$ python -q
>>> import numpy as np
>>> np.set_printoptions(precision=2, suppress=True, linewidth=200)
>>> other = np.array([[-3, 0, -1, -1, 2, 3, -2, 3],
...     [-2, -2, 0, -1, -2, -3, 1, 0],
...     [-1, 0, 3, 3, 1, -3, -1, -2],
...     [-1, 2, -2, 0, -3, -2, 2, 0],
...     [0, 3, -1, -2, 0, 2, 0, 3],
...     [0, 1, 3, 2, -1, -1, 0, 3],
...     [0, -1, 1, 1, 1, -2, 1, -3],
...     [-3, -3, 1, 1, 1, 3, 0, -1]])
>>> mat = np.tril(other)
>>> mat
array([[-3,  0,  0,  0,  0,  0,  0,  0],
       [-2, -2,  0,  0,  0,  0,  0,  0],
       [-1,  0,  3,  0,  0,  0,  0,  0],
       [-1,  2, -2,  0,  0,  0,  0,  0],
       [ 0,  3, -1, -2,  0,  0,  0,  0],
       [ 0,  1,  3,  2, -1, -1,  0,  0],
       [ 0, -1,  1,  1,  1, -2,  1,  0],
       [-3, -3,  1,  1,  1,  3,  0, -1]])
>>> np.argsort(-np.linalg.norm(mat, axis=0).round(6), kind="stable")[:3]
array([1, 2, 0])
>>> round(float(np.linalg.norm(mat, 2) / np.linalg.norm(mat)), 2)
0.68
>>> np.linalg.cond(mat) > 100
np.True_
>>> f = np.array([-4, 3, -1, 3, 4, -5])
>>> arr = f[np.abs(np.subtract.outer(np.arange(6), np.arange(6)))]
>>> arr
array([[-4,  3, -1,  3,  4, -5],
       [ 3, -4,  3, -1,  3,  4],
       [-1,  3, -4,  3, -1,  3],
       [ 3, -1,  3, -4,  3, -1],
       [ 4,  3, -1,  3, -4,  3],
       [-5,  4,  3, -1,  3, -4]])
>>> rng = np.random.default_rng(141)
>>> z = rng.permutation(6)
>>> z
array([0, 2, 1, 5, 3, 4])
>>> other = arr[z][:, z]
>>> np.round(np.linalg.det(other), 2), round(np.linalg.det(arr[z]), 2)
(np.float64(25024.0), np.float64(-25024.0))
>>> np.diag(other)
array([-4, -4, -4, -4, -4, -4])
>>> np.sort(np.abs(np.linalg.eigvals(other)))
array([ 2.34,  3.3 ,  4.44,  4.89, 11.41, 13.11])
>>> other = arr / np.linalg.norm(arr, axis=1, keepdims=True)
>>> G = other @ other.T
>>> round(np.degrees(np.arccos(np.clip(G[3, 0], -1, 1))), 2)
np.float64(102.84)
>>> G
array([[ 1.  , -0.56,  0.12, -0.22, -0.41,  0.76],
       [-0.56,  1.  , -0.4 ,  0.6 , -0.1 , -0.41],
       [ 0.12, -0.4 ,  1.  , -0.8 ,  0.6 , -0.22],
       [-0.22,  0.6 , -0.8 ,  1.  , -0.4 ,  0.12],
       [-0.41, -0.1 ,  0.6 , -0.4 ,  1.  , -0.56],
       [ 0.76, -0.41, -0.22,  0.12, -0.56,  1.  ]])
>>> np.linalg.norm(other, axis=1)
array([1., 1., 1., 1., 1., 1.])
>>> (np.abs(G) > 0.9).astype(int)
array([[1, 0, 0, 0, 0, 0],
       [0, 1, 0, 0, 0, 0],
       [0, 0, 1, 0, 0, 0],
       [0, 0, 0, 1, 0, 0],
       [0, 0, 0, 0, 1, 0],
       [0, 0, 0, 0, 0, 1]])
>>> round(float(np.linalg.det(mat)), 2)
0.0
>>> assert mat == mat.T
Traceback (most recent call last):
  File "<python-input-25>", line 1, in <module>
    assert mat == mat.T
           ^^^^^^^^^^^^
ValueError: The truth value of an array with more than one element is ambiguous. Use a.any() or a.all()
>>> np.round(np.abs(np.linalg.eigvals(mat)).max(), 2)
np.float64(3.0)
>>> np.allclose(mat, mat.T)
False
>>> mat @ mat
array([[  9,   0,   0,   0,   0,   0,   0,   0],
       [ 10,   4,   0,   0,   0,   0,   0,   0],
       [  0,   0,   9,   0,   0,   0,   0,   0],
       [  1,  -4,  -6,   0,   0,   0,   0,   0],
       [ -3, -10,   1,   0,   0,   0,   0,   0],
       [ -7,  -2,   3,   0,   1,   1,   0,   0],
       [  0,   4,  -5,  -5,   3,   0,   1,   0],
       [ 16,  17,   8,   3,  -4,  -6,   0,   1]])
>>> (mat + mat.T) / 2
array([[-3. , -1. , -0.5, -0.5,  0. ,  0. ,  0. , -1.5],
       [-1. , -2. ,  0. ,  1. ,  1.5,  0.5, -0.5, -1.5],
       [-0.5,  0. ,  3. , -1. , -0.5,  1.5,  0.5,  0.5],
       [-0.5,  1. , -1. ,  0. , -1. ,  1. ,  0.5,  0.5],
       [ 0. ,  1.5, -0.5, -1. ,  0. , -0.5,  0.5,  0.5],
       [ 0. ,  0.5,  1.5,  1. , -0.5, -1. , -1. ,  1.5],
       [ 0. , -0.5,  0.5,  0.5,  0.5, -1. ,  1. ,  0. ],
       [-1.5, -1.5,  0.5,  0.5,  0.5,  1.5,  0. , -1. ]])
>>> K = np.loadtxt("mat.csv", delimiter=",")
>>> K
array([[2., 2., 1., 3., 3., 0., 1., 3., 1., 1., 1.],
       [3., 1., 0., 3., 2., 3., 1., 0., 3., 0., 1.],
       [3., 2., 0., 1., 0., 2., 1., 1., 0., 2., 3.],
       [2., 0., 2., 2., 1., 0., 2., 0., 3., 3., 0.],
       [1., 3., 3., 0., 3., 1., 0., 0., 2., 1., 3.],
       [0., 1., 3., 0., 1., 0., 2., 2., 2., 0., 1.],
       [1., 3., 1., 0., 0., 2., 2., 2., 0., 0., 2.],
       [2., 0., 3., 3., 2., 1., 2., 3., 0., 3., 3.],
       [1., 0., 3., 1., 2., 1., 0., 0., 0., 0., 2.],
       [0., 3., 0., 0., 2., 0., 3., 2., 0., 3., 0.],
       [0., 0., 1., 2., 3., 3., 2., 3., 1., 1., 1.]])
>>> z = rng.permutation(11)
>>> z
array([10,  4,  8,  6,  0,  5,  1,  7,  9,  2,  3])
>>> other = K[z][:, z]
>>> np.trace(other)
np.float64(17.0)
>>> np.allclose(other, K)
False
>>> np.sort(np.abs(np.linalg.eigvals(other)))
array([ 0.56,  1.59,  1.59,  1.98,  3.16,  3.16,  3.3 ,  3.3 ,  3.86,  3.86, 15.59])
>>> np.diag(other)
array([1., 3., 0., 2., 2., 0., 1., 3., 3., 0., 2.])
>>> O, R = np.linalg.qr(K)
>>> np.round(abs(R[0, 0]), 2), round(np.linalg.norm(K[:, 0]), 2)
(np.float64(5.74), np.float64(5.74))
>>> round(np.trace(O @ O.T), 2)
np.float64(11.0)
>>> np.round(O.T @ O, 2) + 0
array([[1., 0., 0., 0., 0., 0., 0., 0., 0., 0., 0.],
       [0., 1., 0., 0., 0., 0., 0., 0., 0., 0., 0.],
       [0., 0., 1., 0., 0., 0., 0., 0., 0., 0., 0.],
       [0., 0., 0., 1., 0., 0., 0., 0., 0., 0., 0.],
       [0., 0., 0., 0., 1., 0., 0., 0., 0., 0., 0.],
       [0., 0., 0., 0., 0., 1., 0., 0., 0., 0., 0.],
       [0., 0., 0., 0., 0., 0., 1., 0., 0., 0., 0.],
       [0., 0., 0., 0., 0., 0., 0., 1., 0., 0., 0.],
       [0., 0., 0., 0., 0., 0., 0., 0., 1., 0., 0.],
       [0., 0., 0., 0., 0., 0., 0., 0., 0., 1., 0.],
       [0., 0., 0., 0., 0., 0., 0., 0., 0., 0., 1.]])
>>> other = np.linalg.inv(K)
>>> np.round(K @ other, 2) + 0
array([[1., 0., 0., 0., 0., 0., 0., 0., 0., 0., 0.],
       [0., 1., 0., 0., 0., 0., 0., 0., 0., 0., 0.],
       [0., 0., 1., 0., 0., 0., 0., 0., 0., 0., 0.],
       [0., 0., 0., 1., 0., 0., 0., 0., 0., 0., 0.],
       [0., 0., 0., 0., 1., 0., 0., 0., 0., 0., 0.],
       [0., 0., 0., 0., 0., 1., 0., 0., 0., 0., 0.],
       [0., 0., 0., 0., 0., 0., 1., 0., 0., 0., 0.],
       [0., 0., 0., 0., 0., 0., 0., 1., 0., 0., 0.],
       [0., 0., 0., 0., 0., 0., 0., 0., 1., 0., 0.],
       [0., 0., 0., 0., 0., 0., 0., 0., 0., 1., 0.],
       [0., 0., 0., 0., 0., 0., 0., 0., 0., 0., 1.]])
>>> round(float(np.linalg.slogdet(K)[0]), 2)
1.0
>>> np.allclose(other, K.T)
False
>>> np.round(np.linalg.inv(other), 2) + 0
array([[2., 2., 1., 3., 3., 0., 1., 3., 1., 1., 1.],
       [3., 1., 0., 3., 2., 3., 1., 0., 3., 0., 1.],
       [3., 2., 0., 1., 0., 2., 1., 1., 0., 2., 3.],
       [2., 0., 2., 2., 1., 0., 2., 0., 3., 3., 0.],
       [1., 3., 3., 0., 3., 1., 0., 0., 2., 1., 3.],
       [0., 1., 3., 0., 1., 0., 2., 2., 2., 0., 1.],
       [1., 3., 1., 0., 0., 2., 2., 2., 0., 0., 2.],
       [2., 0., 3., 3., 2., 1., 2., 3., 0., 3., 3.],
       [1., 0., 3., 1., 2., 1., 0., 0., 0., 0., 2.],
       [0., 3., 0., 0., 2., 0., 3., 2., 0., 3., 0.],
       [0., 0., 1., 2., 3., 3., 2., 3., 1., 1., 1.]])
>>> (np.abs(other) > 1e-9).astype(int)
array([[1, 1, 1, 1, 1, 1, 1, 1, 1, 1, 1],
       [1, 1, 1, 1, 1, 1, 1, 1, 1, 1, 1],
       [1, 1, 1, 1, 1, 1, 1, 1, 1, 1, 1],
       [1, 1, 1, 1, 1, 1, 1, 1, 1, 1, 1],
       [1, 1, 1, 1, 1, 1, 1, 1, 1, 1, 1],
       [1, 1, 1, 1, 1, 1, 1, 1, 1, 1, 1],
       [1, 1, 1, 1, 1, 1, 1, 1, 1, 1, 1],
       [1, 1, 1, 1, 1, 1, 1, 1, 1, 1, 1],
       [1, 1, 1, 1, 1, 1, 1, 1, 1, 1, 1],
       [1, 1, 1, 1, 1, 1, 1, 1, 1, 1, 1],
       [1, 1, 1, 1, 1, 1, 1, 1, 1, 1, 1]])
>>> round(float(np.linalg.det(K) * np.linalg.det(other)), 2)
1.0
>>> A = np.load("sample8.npy")
>>> A
array([[ 0.75, -0.44,  0.38, -0.8 , -0.18,  0.47, -0.27,  1.64,  1.95,  1.95],
       [-1.15, -0.18, -0.68,  0.33, -0.39, -1.18, -2.14,  0.63,  1.27, -0.37],
       [-1.41, -0.23,  0.2 , -1.82,  2.34, -1.59,  0.32,  0.55, -1.22,  0.34],
       [ 0.43, -1.37, -1.74, -0.51, -2.18, -1.78,  0.08,  1.15, -0.48,  0.49],
       [-0.19,  0.01,  0.73,  1.71, -0.31, -1.36,  0.09, -2.2 ,  1.03,  1.33],
       [-1.77, -1.59,  1.87, -0.88, -0.53,  1.12,  0.1 , -0.64,  0.2 , -0.29],
       [ 2.25, -1.24,  0.24,  0.2 ,  0.72,  0.55, -0.99, -0.95,  0.54, -1.26],
       [-0.8 , -0.81,  1.57,  1.29,  0.87, -0.85,  0.3 ,  1.08, -1.54, -1.35],
       [-1.26, -1.18, -0.09,  1.19,  0.82, -0.71,  1.59, -0.29,  1.29, -0.7 ]])
>>> w1 = np.array([[0, 1, 3],
...     [3, -1, 1],
...     [3, 0, 2],
...     [2, 2, 3],
...     [-1, -1, -1],
...     [1, 1, 1],
...     [0, 0, -2],
...     [-1, 0, 3],
...     [-3, -1, 1],
...     [-2, 3, 1]])
>>> coef = np.array([1, 2, 0])
>>> H = np.maximum(A @ w1 + coef, 0)
>>> np.linalg.matrix_rank(H)
np.int64(3)
>>> W2 = np.array([[0, 2], [-1, 1], [0, 1]])
>>> w1 @ W2
array([[-1,  4],
       [ 1,  6],
       [ 0,  8],
       [-2,  9],
       [ 1, -4],
       [-1,  4],
       [ 0, -2],
       [ 0,  1],
       [ 1, -6],
       [-3,  0]])
>>> f, v = A[2], A[8]
>>> round(f @ f, 2)
np.float64(15.42)
>>> round(float(f @ v), 2)
1.46
>>> p = (f @ v) / (f @ f) * f
>>> p
array([-0.13, -0.02,  0.02, -0.17,  0.22, -0.15,  0.03,  0.05, -0.12,  0.03])
>>> v - p
array([-1.12, -1.15, -0.1 ,  1.36,  0.59, -0.56,  1.56, -0.34,  1.4 , -0.73])
>>> (v - p) @ f
np.float64(0.0)
>>> round(float(np.linalg.norm(f + v) ** 2 + np.linalg.norm(f - v) ** 2), 2)
51.45
>>> def softmax(z):
...     e = np.exp(z - z.max(axis=-1, keepdims=True))
...     return e / e.sum(axis=-1, keepdims=True)
... 
>>> softmax(A).sum(axis=1)
array([1., 1., 1., 1., 1., 1., 1., 1., 1.])
>>> np.round(softmax(10 * A[8]), 2) + 0
array([0.  , 0.  , 0.  , 0.02, 0.  , 0.  , 0.94, 0.  , 0.05, 0.  ])
>>> att = A @ A.T / np.sqrt(10)
>>> np.round(softmax(att + np.triu(np.full(att.shape, -np.inf), 1)), 2) + 0
array([[1.  , 0.  , 0.  , 0.  , 0.  , 0.  , 0.  , 0.  , 0.  ],
       [0.06, 0.94, 0.  , 0.  , 0.  , 0.  , 0.  , 0.  , 0.  ],
       [0.  , 0.01, 0.99, 0.  , 0.  , 0.  , 0.  , 0.  , 0.  ],
       [0.02, 0.02, 0.01, 0.95, 0.  , 0.  , 0.  , 0.  , 0.  ],
       [0.01, 0.02, 0.01, 0.01, 0.95, 0.  , 0.  , 0.  , 0.  ],
       [0.02, 0.02, 0.03, 0.01, 0.02, 0.9 , 0.  , 0.  , 0.  ],
       [0.02, 0.02, 0.01, 0.01, 0.03, 0.02, 0.89, 0.  , 0.  ],
       [0.  , 0.02, 0.08, 0.01, 0.01, 0.04, 0.01, 0.83, 0.  ],
       [0.01, 0.03, 0.04, 0.02, 0.09, 0.05, 0.02, 0.08, 0.65]])
>>> softmax(att).round(6).argmax(axis=1)
array([0, 1, 2, 3, 4, 5, 6, 7, 8])
